>>> import numpy as np
>>> np.set_printoptions(precision=2, suppress=True, linewidth=120, sign=" ")
>>> F = np.array([[2, 2, 3, 2, 2, 0, 3],
...     [2, 3, 2, 2, 0, 1, 0],
...     [0, 0, 0, 0, 0, 0, 2],
...     [2, 1, 3, 0, 1, 1, 0]])
>>> F[2] = F[0]
>>> F
array([[ 2,  2,  3,  2,  2,  0,  3],
       [ 2,  3,  2,  2,  0,  1,  0],
       [ 2,  2,  3,  2,  2,  0,  3],
       [ 2,  1,  3,  0,  1,  1,  0]])
>>> # rank 3
>>> Uu, sigma, VT = np.linalg.svd(F)
>>> sigma.round(2) + 0
array([ 9.57,  3.12,  2.15,  0.  ])
>>> np.argmax(sigma[:-1] / (sigma[1:] + 1e-6)) + 1
np.int64(3)
>>> out = Uu[:, :3] @ np.diag(sigma[:3]) @ VT[:3]
>>> round(np.linalg.norm(F - out, 2), 2), round(sigma[3], 2)
(np.float64(0.0), np.float64(0.0))
>>> round(float(np.abs(F - out).max()), 2)
0.0
>>> round(np.linalg.norm(F - out) / np.linalg.norm(F), 2)
np.float64(0.0)
>>> np.linalg.matrix_rank(out)
np.int64(3)
>>> rank = np.linalg.matrix_rank(F)
>>> rank
np.int64(3)
>>> N = np.linalg.svd(F)[2][rank:].T
>>> print(np.round(F @ N, 2) + 0)
[[ 0.  0.  0.  0.]
 [ 0.  0.  0.  0.]
 [ 0.  0.  0.  0.]
 [ 0.  0.  0.  0.]]
>>> [int(np.linalg.matrix_rank(np.delete(F, i, axis=0))) for i in range(4)]
[3, 2, 3, 2]
>>> [int(np.linalg.matrix_rank(F[:, :j + 1])) for j in range(7)]
[1, 2, 3, 3, 3, 3, 3]
>>> np.allclose(F @ N, 0)
True
>>> np.linalg.cond(F) > 100
np.True_
>>> arr = np.load("data.npy")
>>> arr
array([[-0.04,  0.2 ],
       [ 0.2 , -1.  ]])
>>> # rank 1
>>> Uu, sigma, VT = np.linalg.svd(arr)
>>> vecs = VT[:(sigma > 1e-8).sum()]
>>> rng = np.random.default_rng(66)
>>> x = arr[0] + 5 * arr[1] + rng.integers(2) * np.eye(2)[0]
>>> x
array([ 1.96, -4.8 ])
>>> np.allclose(vecs.T @ vecs @ x, x)
False
>>> np.linalg.matrix_rank(np.vstack([arr, x]))
np.int64(2)
>>> round(np.linalg.norm(x - vecs.T @ vecs @ x), 2)
np.float64(0.98)
>>> vecs.T @ vecs
array([[ 0.04, -0.19],
       [-0.19,  0.96]])
>>> round(np.linalg.eigvalsh(arr).min(), 2)
np.float64(-1.04)
>>> [round(float(np.linalg.det(arr[:i, :i])), 2) + 0 for i in range(1, 3)]
[-0.04, 0.0]
>>> np.all(np.linalg.eigvalsh(arr) > 0)
np.False_
>>> A = np.loadtxt("layer3.csv", delimiter=",")
>>> print(A)
[[ 1.23  0.52  0.11  0.12 -0.15 -0.05 -0.03]
 [ 0.52  1.58  0.29  0.24 -0.66 -0.47  0.49]
 [ 0.11  0.29  2.59 -0.19  0.09  0.71 -0.04]
 [ 0.12  0.24 -0.19  1.35  0.14 -0.26 -0.43]
 [-0.15 -0.66  0.09  0.14  2.56 -0.12  0.34]
 [-0.05 -0.47  0.71 -0.26 -0.12  1.18  0.54]
 [-0.03  0.49 -0.04 -0.43  0.34  0.54  1.5 ]]
>>> # null space of dimension 1
>>> ev, vecs = np.linalg.eigh(arr)
>>> print(np.round(np.linalg.eigvalsh(arr @ arr), 2) + 0)
[ 0.    1.08]
>>> np.abs(vecs[:, -1])
array([ 0.98,  0.2 ])
>>> ev.sum(), np.trace(arr)
(np.float64(-1.04), np.float64(-1.04))
>>> np.unique(ev.round(6) + 0, return_counts=True)[1]
array([ 1,  1])
